In [1]: import numpy as np

In [2]: import numpy.linalg as la

In [3]: np.set_printoptions(suppress=True, linewidth=200)

In [4]: def rnd(a):
   ...:     return np.round(a, 2) + 0
   ...: 

In [5]: data = np.load("w.npy")

In [6]: print(data)
[[ 1 -1 -1  1  1 -1 -1  1]
 [ 1  1  1  1  1  1  1  1]
 [ 1  1  1  1 -1 -1 -1 -1]
 [ 1 -1  1 -1 -1  1 -1  1]
 [ 1 -1 -1  1 -1  1  1 -1]
 [ 1  1 -1 -1 -1 -1  1  1]]

In [7]: f = np.array([1, 2])

In [8]: print(np.correlate(data[0], data[2], "full"))
[-1  0  1  0  1  0 -1  0  1  0 -1  0 -1  0  1]

In [9]: print(np.convolve(data[0], f))
[ 1  1 -3 -1  3  1 -3 -1  2]

In [10]: print(np.polyval(f, data[0]))
[3 1 1 3 3 1 1 3]

In [11]: print(data.shape)
(6, 8)

In [12]: print(rnd(la.svd(data, compute_uv=False)))
[2.83 2.83 2.83 2.83 2.83 2.83]

In [13]: print(np.unravel_index(np.abs(data).argmax(), data.shape))
(np.int64(0), np.int64(0))

In [14]: print(np.abs(data).max())
1

In [15]: print(rnd(la.norm(data)))
6.93

In [16]: print(np.diff(data, axis=0))
[[ 0  2  2  0  0  2  2  0]
 [ 0  0  0  0 -2 -2 -2 -2]
 [ 0 -2  0 -2  0  2  0  2]
 [ 0  0 -2  2  0  0  2 -2]
 [ 0  2  0 -2  0 -2  0  2]]

In [17]: print(np.count_nonzero(data))
48

In [18]: print(data.sum(axis=1))
[0 8 0 0 0 0]

In [19]: print(rnd(data.mean(axis=0)))
[ 1.    0.    0.    0.33 -0.33  0.    0.    0.33]

In [20]: B = data / la.norm(data, axis=1, keepdims=True)

In [21]: cov = B @ B.T

In [22]: print(rnd(cov[1]))
[0. 1. 0. 0. 0. 0.]

In [23]: print((cov - 2 * np.eye(6)).round(6).argmax(axis=1))
[1 0 0 0 0 0]

In [24]: W1 = np.array([[1, -1, 0, -1, -2],
    ...:     [0, 2, 2, 0, 0],
    ...:     [2, -2, 1, -2, 1],
    ...:     [-2, 0, -2, 1, 2],
    ...:     [-2, -2, 2, 0, 0],
    ...:     [0, -1, 1, -1, 1],
    ...:     [0, -2, -1, 2, 1],
    ...:     [0, -1, -1, 0, 2]])

In [25]: b = np.array([9, 4, 4, 2, 6])

In [26]: hid = np.maximum(data @ W1 + b, 0)

In [27]: print(la.matrix_rank(hid))
5

In [28]: print(hid)
[[ 4  3  0  3  5]
 [ 8  0  6  1 11]
 [12  9  4  0  3]
 [16  1  4  0  5]
 [ 8  3  0  5  5]
 [12  7  2  5  3]]

In [29]: print((hid > 0).astype(int))
[[1 1 0 1 1]
 [1 0 1 1 1]
 [1 1 1 0 1]
 [1 1 1 0 1]
 [1 1 0 1 1]
 [1 1 1 1 1]]

In [30]: W2 = np.array([[1, 1], [-2, 0], [-2, 0], [-3, 2], [-1, -3]])

In [31]: print((hid @ W2).round(6).argmax(axis=1))
[1 0 1 0 1 1]

In [32]: print(hid @ W2)
[[-16  -5]
 [-18 -23]
 [-17   3]
 [  1   1]
 [-18   3]
 [-24  13]]

In [33]: M = np.array([[1.0, 2.0, -1.0, -1.0],
    ...:     [-2.0, -7.0, 2.0, 4.0],
    ...:     [-2.0, -6.0, 2.0, 3.0],
    ...:     [-2.0, -8.0, 2.0, 5.0]])

In [34]: print(M)
[[ 1.  2. -1. -1.]
 [-2. -7.  2.  4.]
 [-2. -6.  2.  3.]
 [-2. -8.  2.  5.]]

In [35]: T = np.stack([M, -3 * M, M[::-1]])

In [36]: print(np.einsum("bij,cij->bc", T, T))
[[ 230. -690.   74.]
 [-690. 2070. -222.]
 [  74. -222.  230.]]

In [37]: print(la.matrix_rank(T))
[3 3 3]

In [38]: print((T @ M.T).shape)
(3, 4, 4)

In [39]: print(T.shape)
(3, 4, 4)

In [40]: m1 = np.load("arr.npy")

In [41]: print(m1)
[[ 6 -2  2  2  3  0  2  1 -1]
 [ 6 -2 -1 -3  3 -2  3  0 -3]
 [ 2 -2 -1  2  1  0  2 -3 -2]
 [ 4  2  0  0  2 -1  1  1  0]
 [ 0 -2 -3 -3  0  0  3  2  2]
 [ 2 -1  2  0  1  3 -3  2  1]
 [-4 -1  0 -1 -2  2  2 -1  1]
 [-4 -3 -3 -3 -2  2 -2  3 -3]
 [-4  1  1  3 -2 -2 -1  3  1]
 [ 4 -3  3 -1  2 -3 -1 -3 -3]]

In [42]: print(np.allclose(m1[:-1].T @ la.lstsq(m1[:-1].T, m1[-1])[0], m1[-1]))
True

In [43]: Uu, sigma, VT = la.svd(m1)

In [44]: V = VT[:(sigma > 1e-8).sum()]

In [45]: rng = np.random.default_rng(1337)

In [46]: vec = m1[6] + -3 * m1[4] + rng.integers(2) * np.eye(9)[2]

In [47]: print(vec)
[-4.  5. 10.  8. -2.  2. -7. -7. -5.]

In [48]: print(rnd(V.T @ V))
[[0.8 0.  0.  0.  0.4 0.  0.  0.  0. ]
 [0.  1.  0.  0.  0.  0.  0.  0.  0. ]
 [0.  0.  1.  0.  0.  0.  0.  0.  0. ]
 [0.  0.  0.  1.  0.  0.  0.  0.  0. ]
 [0.4 0.  0.  0.  0.2 0.  0.  0.  0. ]
 [0.  0.  0.  0.  0.  1.  0.  0.  0. ]
 [0.  0.  0.  0.  0.  0.  1.  0.  0. ]
 [0.  0.  0.  0.  0.  0.  0.  1.  0. ]
 [0.  0.  0.  0.  0.  0.  0.  0.  1. ]]

In [49]: print(rnd(la.norm(vec - V.T @ V @ vec)))
0.0

In [50]: print(la.matrix_rank(np.vstack([m1, vec])))
8

In [51]: print(np.allclose(V.T @ V @ vec, vec))
True

In [52]: W0 = np.loadtxt("run18.csv", delimiter=",")

In [53]: print(W0)
[[  1.  -1.   1.  -1.]
 [  1.   0.   0.   0.]
 [  1.   1.   1.   1.]
 [  1.   2.   4.   8.]
 [  1.   3.   9.  27.]
 [  1.   4.  16.  64.]
 [  1.   5.  25. 125.]
 [  1.   6.  36. 216.]
 [  1.   7.  49. 343.]
 [  1.   8.  64. 512.]
 [  1.   9.  81. 729.]]

In [54]: print([round(float(x), 2) for x in la.svd(W0, compute_uv=False)[:3]])
[996.78, 21.25, 2.16]

In [55]: feats = np.load("out18.npy")

In [56]: print(feats)
[[ 0.  0.  0. -7.]
 [ 0.  0.  0.  0.]
 [ 0.  0.  0. -4.]
 [-7.  0. -4.  0.]]

In [57]: Uu, sigma, VT = la.svd(feats)

In [58]: print(rnd(sigma))
[8.06 8.06 0.   0.  ]

In [59]: print(np.argmax(sigma[:-1] / (sigma[1:] + 1e-6)) + 1)
2

In [60]: B = Uu[:, :2] @ np.diag(sigma[:2]) @ VT[:2]

In [61]: print(la.matrix_rank(B))
2

In [62]: vals, V = la.eigh(feats)

In [63]: vec = np.array([4, 4, -1, 2])

In [64]: print((np.sign(V[:, -1].round(6)) == np.sign(V[0, -1].round(6))).astype(int))
[1 0 1 0]

In [65]: print(rnd(la.eigvalsh(feats[1:, 1:])))
[-4.  0.  4.]

In [66]: print(rnd(vec @ feats @ vec / (vec @ vec)), rnd(vals[0]), rnd(vals[-1]))
-2.59 -8.06 8.06

In [67]: print(np.abs(feats).sum(axis=1).max(), rnd(np.abs(vals).max()))
11.0 8.06

In [68]: print(rnd(V * np.abs(vals) @ V.T))
[[6.08 0.   3.47 0.  ]
 [0.   0.   0.   0.  ]
 [3.47 0.   1.98 0.  ]
 [0.   0.   0.   8.06]]

In [69]: idx = rng.permutation(4)

In [70]: print(idx)
[3 2 1 0]

In [71]: B = feats[idx][:, idx]

In [72]: print(rnd(np.sort(np.abs(la.eigvals(B)))))
[0.   0.   8.06 8.06]

In [73]: print(rnd(la.det(B)), rnd(la.det(feats[idx])))
0.0 0.0

In [74]: print(B)
[[ 0. -4.  0. -7.]
 [-4.  0.  0.  0.]
 [ 0.  0.  0.  0.]
 [-7.  0.  0.  0.]]
